% ipython --no-banner

In [1]: import numpy as np

In [2]: from numpy import linalg as LA

In [3]: np.set_printoptions(precision=2, suppress=True, linewidth=140, floatmode="fixed")

In [4]: tidy = lambda a: np.round(a, 2) + 0

In [5]: J = np.loadtxt("mat.csv", delimiter=",")

In [6]: J
Out[6]: 
array([[-0.90, -0.60,  0.20, -0.10,  3.00],
       [ 0.00, -0.50, -0.90,  1.30,  4.80],
       [ 1.10, -1.50,  0.90,  1.40,  3.00],
       [ 0.00,  1.50,  0.80, -0.40, -2.40],
       [-0.80, -1.10,  0.70,  1.10,  1.50],
       [-1.90, -2.10, -0.20,  0.50, -0.90],
       [-0.70,  0.90, -1.70, -0.50, -6.00],
       [-0.70,  0.90,  0.90, -2.30, -2.40],
       [ 0.20,  1.00,  0.70,  0.00,  4.80],
       [-0.40, -0.10, -1.20,  1.20,  4.80]])

In [7]: other = np.c_[J[:, :1] @ np.array([[1]]), np.array([3, -1, -2, 3, 1, 2, -3, -1, -1, -1])]

In [8]: other
Out[8]: 
array([[-0.90,  3.00],
       [ 0.00, -1.00],
       [ 1.10, -2.00],
       [ 0.00,  3.00],
       [-0.80,  1.00],
       [-1.90,  2.00],
       [-0.70, -3.00],
       [-0.70, -1.00],
       [ 0.20, -1.00],
       [-0.40, -1.00]])

In [9]: LA.matrix_rank(other)
Out[9]: np.int64(2)

In [10]: tidy(LA.lstsq(J, other[:, 0])[0])
Out[10]: array([1.00, 0.00, 0.00, 0.00, 0.00])

In [11]: LA.matrix_rank(np.c_[J, other])
Out[11]: np.int64(6)

In [12]: Xs = J - J.mean(axis=0)

In [13]: V = LA.svd(Xs)[2][:1]

In [14]: other = Xs - Xs @ V.T @ V

In [15]: tidy(np.diag(V.T @ V))
Out[15]: array([0.01, 0.01, 0.00, 0.04, 0.94])

In [16]: LA.norm(other, axis=1).round(6).argmax()
Out[16]: np.int64(5)

In [17]: tidy((Xs @ V.T).std(axis=0))
Out[17]: array([3.67])

In [18]: labels = J[:, 4] > np.median(J[:, 4])

In [19]: u = J[labels].mean(axis=0) - J[~labels].mean(axis=0)

In [20]: ((J - J.mean(axis=0)) @ u > 0).astype(int)
Out[20]: array([1, 1, 1, 0, 1, 0, 0, 0, 1, 1])

In [21]: (((J - J.mean(axis=0)) @ u > 0) == labels).mean()
Out[21]: np.float64(0.9)

In [22]: arr = np.array([[-6, 0, 3, -3], [0, -4, -4, -1], [3, -4, -6, -5], [-3, -1, -5, -4]])

In [23]: arr
Out[23]: 
array([[-6,  0,  3, -3],
       [ 0, -4, -4, -1],
       [ 3, -4, -6, -5],
       [-3, -1, -5, -4]])

In [24]: rng = np.random.default_rng(95)

In [25]: labels = rng.permutation(4)

In [26]: other = arr[:, labels] * rng.choice([-1, 1], 4)

In [27]: other
Out[27]: 
array([[ 0, -3,  6,  3],
       [ 4,  4,  0,  1],
       [ 4,  6, -3,  5],
       [ 1,  5,  3,  4]])

In [28]: U, _, vt = LA.svd(arr.T @ other)

In [29]: tidy(U @ vt)
Out[29]: 
array([[ 0.00,  0.00, -1.00,  0.00],
       [-1.00,  0.00,  0.00,  0.00],
       [ 0.00, -1.00,  0.00,  0.00],
       [ 0.00,  0.00,  0.00, -1.00]])

In [30]: Q, r_ = LA.qr(arr)

In [31]: tidy(r_)
Out[31]: 
array([[ 7.35, -1.22, -2.86,  2.04],
       [ 0.00,  5.61,  7.39,  5.43],
       [ 0.00,  0.00,  4.81,  2.21],
       [ 0.00,  0.00,  0.00,  3.52]])

In [32]: tidy(abs(r_[0, 0])), tidy(LA.norm(arr[:, 0]))
Out[32]: (np.float64(7.35), np.float64(7.35))

In [33]: Q.shape, r_.shape
Out[33]: ((4, 4), (4, 4))

In [34]: feats = np.loadtxt("arr.csv", delimiter=",")

In [35]: feats
Out[35]: 
array([[ 6.01,  5.98,  1.01, -5.97,  0.02,  1.99, -9.01, -1.00, -5.99],
       [ 6.01,  6.01,  1.00, -5.99,  0.00,  1.97, -8.98, -0.99, -5.99],
       [ 5.97,  5.97,  1.03, -5.97,  0.01,  2.01, -8.98, -1.01, -6.02],
       [ 5.98,  6.02,  0.98, -6.00, -0.01,  1.96, -9.03, -1.01, -6.02],
       [ 6.02,  5.97,  1.03, -5.99, -0.03,  2.00, -8.99, -1.00, -5.99],
       [ 6.02,  5.99,  1.05, -6.00, -0.01,  2.01, -9.01, -1.00, -5.99],
       [ 5.98,  5.99,  1.00, -6.01, -0.01,  2.01, -9.01, -1.00, -5.96],
       [ 6.01,  6.03,  0.99, -5.98,  0.00,  1.97, -9.00, -1.02, -5.97],
       [ 6.02,  6.02,  0.99, -6.03, -0.03,  2.01, -8.99, -1.02, -6.01],
       [ 5.98,  6.02,  0.98, -6.00,  0.02,  2.01, -9.01, -1.03, -6.01],
       [ 5.97,  5.98,  0.99, -6.00,  0.00,  2.00, -9.01, -1.00, -6.01],
       [ 6.04,  5.97,  0.99, -5.97,  0.00,  1.97, -9.01, -0.98, -5.99],
       [ 8.99,  4.99, -4.03,  0.99,  7.02, -7.99, -9.00,  6.98,  1.01],
       [ 8.99,  5.00, -4.00,  0.99,  7.01, -8.02, -8.99,  7.01,  1.03],
       [ 9.00,  4.96, -3.97,  1.00,  7.02, -8.01, -9.04,  6.99,  0.99],
       [ 8.99,  5.02, -4.00,  1.01,  7.00, -8.00, -8.97,  7.00,  1.02],
       [ 8.99,  5.00, -4.00,  0.98,  6.98, -8.00, -8.97,  7.01,  0.97],
       [ 9.01,  4.97, -3.99,  1.01,  7.02, -8.02, -9.00,  6.99,  0.98],
       [ 8.98,  5.01, -4.01,  0.99,  6.99, -8.00, -8.99,  7.00,  0.96],
       [ 9.00,  4.98, -4.02,  1.02,  7.00, -8.02, -8.95,  7.00,  0.96],
       [ 8.98,  4.99, -3.99,  1.02,  6.98, -7.98, -9.00,  7.00,  0.97],
       [ 9.02,  5.02, -4.00,  1.00,  7.00, -8.00, -9.02,  6.97,  0.98],
       [ 9.00,  5.00, -4.03,  1.00,  7.01, -7.99, -9.04,  7.00,  0.97],
       [ 8.98,  4.99, -4.02,  0.99,  7.03, -8.01, -9.02,  6.98,  1.02]])

In [36]: d = LA.norm(feats[:, None] - feats[None], axis=-1)

In [37]: d.shape
Out[37]: (24, 24)

In [38]: np.unravel_index(d.round(6).argmax(), d.shape)
Out[38]: (np.int64(8), np.int64(13))

In [39]: (d + 1e9 * np.eye(24)).round(6).argmin(axis=1)
Out[39]: array([11,  7, 10, 10,  5,  4, 10,  1,  9, 10,  6,  0, 23, 15, 17, 13, 18, 14, 16, 16, 18, 22, 21, 12])

In [40]: np.flatnonzero(d[11] < d.mean() / 2)
Out[40]: array([ 0,  1,  2,  3,  4,  5,  6,  7,  8,  9, 10, 11])

In [41]: tidy(LA.norm(feats, axis=1))
Out[41]: 
array([15.18, 15.18, 15.16, 15.22, 15.18, 15.21, 15.18, 15.19, 15.23, 15.21, 15.19, 15.19, 19.15, 19.16, 19.17, 19.15, 19.13, 19.16, 19.14,
       19.14, 19.13, 19.17, 19.18, 19.17])

In [42]: tidy(LA.norm(feats - feats.mean(axis=0), axis=1))
Out[42]: 
array([9.27, 9.27, 9.32, 9.29, 9.31, 9.32, 9.30, 9.27, 9.34, 9.32, 9.31, 9.25, 9.30, 9.32, 9.30, 9.31, 9.28, 9.31, 9.28, 9.31, 9.27, 9.28,
       9.29, 9.31])

In [43]: d[11].round(6).argsort(kind="stable")[:4]
Out[43]: array([11,  0,  1,  4])

In [44]: U, sig, vt = LA.svd(feats)

In [45]: tidy(sig)
Out[45]: array([72.83, 43.22,  0.12,  0.11,  0.10,  0.07,  0.06,  0.05,  0.05])

In [46]: other = U[:, :2] @ np.diag(sig[:2]) @ vt[:2]

In [47]: tidy(np.abs(feats - other).max())
Out[47]: np.float64(0.04)

In [48]: tidy(LA.norm(feats - other, 2)), tidy(sig[2])
Out[48]: (np.float64(0.12), np.float64(0.12))

In [49]: U, sig, vt = LA.svd(feats, full_matrices=False)

In [50]: tidy(sig)
Out[50]: array([72.83, 43.22,  0.12,  0.11,  0.10,  0.07,  0.06,  0.05,  0.05])

In [51]: tidy(np.sqrt((sig ** 2).sum())), tidy(LA.norm(feats))
Out[51]: (np.float64(84.69), np.float64(84.69))

In [52]: tidy(vt @ vt.T)
Out[52]: 
array([[1.00, 0.00, 0.00, 0.00, 0.00, 0.00, 0.00, 0.00, 0.00],
       [0.00, 1.00, 0.00, 0.00, 0.00, 0.00, 0.00, 0.00, 0.00],
       [0.00, 0.00, 1.00, 0.00, 0.00, 0.00, 0.00, 0.00, 0.00],
       [0.00, 0.00, 0.00, 1.00, 0.00, 0.00, 0.00, 0.00, 0.00],
       [0.00, 0.00, 0.00, 0.00, 1.00, 0.00, 0.00, 0.00, 0.00],
       [0.00, 0.00, 0.00, 0.00, 0.00, 1.00, 0.00, 0.00, 0.00],
       [0.00, 0.00, 0.00, 0.00, 0.00, 0.00, 1.00, 0.00, 0.00],
       [0.00, 0.00, 0.00, 0.00, 0.00, 0.00, 0.00, 1.00, 0.00],
       [0.00, 0.00, 0.00, 0.00, 0.00, 0.00, 0.00, 0.00, 1.00]])

In [53]: (sig > 1e-8).sum()
Out[53]: np.int64(9)

In [54]: tidy(np.cumsum(sig ** 2) / np.sum(sig ** 2))
Out[54]: array([0.74, 1.00, 1.00, 1.00, 1.00, 1.00, 1.00, 1.00, 1.00])

In [55]: np.abs(U[:, 0]).round(6).argmax()
Out[55]: np.int64(22)

In [56]: tidy(np.abs(vt[0]))
Out[56]: array([0.51, 0.35, 0.14, 0.11, 0.29, 0.28, 0.59, 0.26, 0.11])

In [57]: F = np.load("sample19.npy")

In [58]: F
Out[58]: 
array([[5.00, 1.00, 1.00, 1.00, 1.00, 1.00, 1.00, 1.00],
       [1.00, 5.00, 1.00, 1.00, 1.00, 1.00, 1.00, 1.00],
       [1.00, 1.00, 5.00, 1.00, 1.00, 1.00, 1.00, 1.00],
       [1.00, 1.00, 1.00, 5.00, 1.00, 1.00, 1.00, 1.00],
       [1.00, 1.00, 1.00, 1.00, 5.00, 1.00, 1.00, 1.00],
       [1.00, 1.00, 1.00, 1.00, 1.00, 5.00, 1.00, 1.00],
       [1.00, 1.00, 1.00, 1.00, 1.00, 1.00, 5.00, 1.00],
       [1.00, 1.00, 1.00, 1.00, 1.00, 1.00, 1.00, 5.00]])

In [59]: labels = rng.permutation(8)

In [60]: other = F[:, labels] * rng.choice([-1, 1], 8)

In [61]: other
Out[61]: 
array([[-5.00, -1.00, -1.00, -1.00, -1.00, -1.00, -1.00, -1.00],
       [-1.00, -1.00, -1.00, -1.00, -1.00, -5.00, -1.00, -1.00],
       [-1.00, -1.00, -1.00, -1.00, -1.00, -1.00, -1.00, -5.00],
       [-1.00, -1.00, -1.00, -1.00, -1.00, -1.00, -5.00, -1.00],
       [-1.00, -5.00, -1.00, -1.00, -1.00, -1.00, -1.00, -1.00],
       [-1.00, -1.00, -1.00, -5.00, -1.00, -1.00, -1.00, -1.00],
       [-1.00, -1.00, -1.00, -1.00, -5.00, -1.00, -1.00, -1.00],
       [-1.00, -1.00, -5.00, -1.00, -1.00, -1.00, -1.00, -1.00]])

In [62]: U, _, vt = LA.svd(F.T @ other)

In [63]: tidy(LA.lstsq(F, other)[0])
Out[63]: 
array([[-1.00,  0.00,  0.00,  0.00,  0.00,  0.00,  0.00,  0.00],
       [ 0.00,  0.00,  0.00,  0.00,  0.00, -1.00,  0.00,  0.00],
       [ 0.00,  0.00,  0.00,  0.00,  0.00,  0.00,  0.00, -1.00],
       [ 0.00,  0.00,  0.00,  0.00,  0.00,  0.00, -1.00,  0.00],
       [ 0.00, -1.00,  0.00,  0.00,  0.00,  0.00,  0.00,  0.00],
       [ 0.00,  0.00,  0.00, -1.00,  0.00,  0.00,  0.00,  0.00],
       [ 0.00,  0.00,  0.00,  0.00, -1.00,  0.00,  0.00,  0.00],
       [ 0.00,  0.00, -1.00,  0.00,  0.00,  0.00,  0.00,  0.00]])

In [64]: tidy(U @ vt)
Out[64]: 
array([[-1.00,  0.00,  0.00,  0.00,  0.00,  0.00,  0.00,  0.00],
       [ 0.00,  0.00,  0.00,  0.00,  0.00, -1.00,  0.00,  0.00],
       [ 0.00,  0.00,  0.00,  0.00,  0.00,  0.00,  0.00, -1.00],
       [ 0.00,  0.00,  0.00,  0.00,  0.00,  0.00, -1.00,  0.00],
       [ 0.00, -1.00,  0.00,  0.00,  0.00,  0.00,  0.00,  0.00],
       [ 0.00,  0.00,  0.00, -1.00,  0.00,  0.00,  0.00,  0.00],
       [ 0.00,  0.00,  0.00,  0.00, -1.00,  0.00,  0.00,  0.00],
       [ 0.00,  0.00, -1.00,  0.00,  0.00,  0.00,  0.00,  0.00]])

In [65]: mat = np.loadtxt("test4.csv", delimiter=",")

In [66]: mat
Out[66]: 
array([[1.00, 0.90, 0.81, 0.73, 0.66, 0.59, 0.53, 0.48, 0.43],
       [0.90, 1.00, 0.90, 0.81, 0.73, 0.66, 0.59, 0.53, 0.48],
       [0.81, 0.90, 1.00, 0.90, 0.81, 0.73, 0.66, 0.59, 0.53],
       [0.73, 0.81, 0.90, 1.00, 0.90, 0.81, 0.73, 0.66, 0.59],
       [0.66, 0.73, 0.81, 0.90, 1.00, 0.90, 0.81, 0.73, 0.66],
       [0.59, 0.66, 0.73, 0.81, 0.90, 1.00, 0.90, 0.81, 0.73],
       [0.53, 0.59, 0.66, 0.73, 0.81, 0.90, 1.00, 0.90, 0.81],
       [0.48, 0.53, 0.59, 0.66, 0.73, 0.81, 0.90, 1.00, 0.90],
       [0.43, 0.48, 0.53, 0.59, 0.66, 0.73, 0.81, 0.90, 1.00]])

In [67]: other = mat / np.sqrt((mat ** 2).mean(axis=1, keepdims=True))

In [68]: tidy(other[6])
Out[68]: array([0.68, 0.75, 0.84, 0.93, 1.03, 1.15, 1.28, 1.15, 1.03])

In [69]: tidy(LA.norm(other, axis=1))
Out[69]: array([3.00, 3.00, 3.00, 3.00, 3.00, 3.00, 3.00, 3.00, 3.00])

In [70]: vec = np.array([1, 1, 3, 3, -1, -2, 0, 0, 3])

In [71]: a = np.maximum(mat @ vec, 0)

In [72]: tidy(mat.T @ a)
Out[72]: array([36.12, 38.87, 40.69, 41.56, 41.53, 40.72, 39.27, 37.21, 34.46])

In [73]: np.flatnonzero(a > 1e-9)
Out[73]: array([0, 1, 2, 3, 4, 5, 6, 7, 8])

In [74]: tidy(np.maximum(mat @ vec, 0) - np.maximum(-mat @ vec, 0))
Out[74]: array([5.97, 6.42, 6.73, 6.49, 5.70, 5.16, 5.11, 5.11, 5.15])

In [75]: mat * (a > 1e-9)[:, None]
Out[75]: 
array([[1.00, 0.90, 0.81, 0.73, 0.66, 0.59, 0.53, 0.48, 0.43],
       [0.90, 1.00, 0.90, 0.81, 0.73, 0.66, 0.59, 0.53, 0.48],
       [0.81, 0.90, 1.00, 0.90, 0.81, 0.73, 0.66, 0.59, 0.53],
       [0.73, 0.81, 0.90, 1.00, 0.90, 0.81, 0.73, 0.66, 0.59],
       [0.66, 0.73, 0.81, 0.90, 1.00, 0.90, 0.81, 0.73, 0.66],
       [0.59, 0.66, 0.73, 0.81, 0.90, 1.00, 0.90, 0.81, 0.73],
       [0.53, 0.59, 0.66, 0.73, 0.81, 0.90, 1.00, 0.90, 0.81],
       [0.48, 0.53, 0.59, 0.66, 0.73, 0.81, 0.90, 1.00, 0.90],
       [0.43, 0.48, 0.53, 0.59, 0.66, 0.73, 0.81, 0.90, 1.00]])

In [76]: tidy(np.tanh(mat @ vec))
Out[76]: array([1.00, 1.00, 1.00, 1.00, 1.00, 1.00, 1.00, 1.00, 1.00])
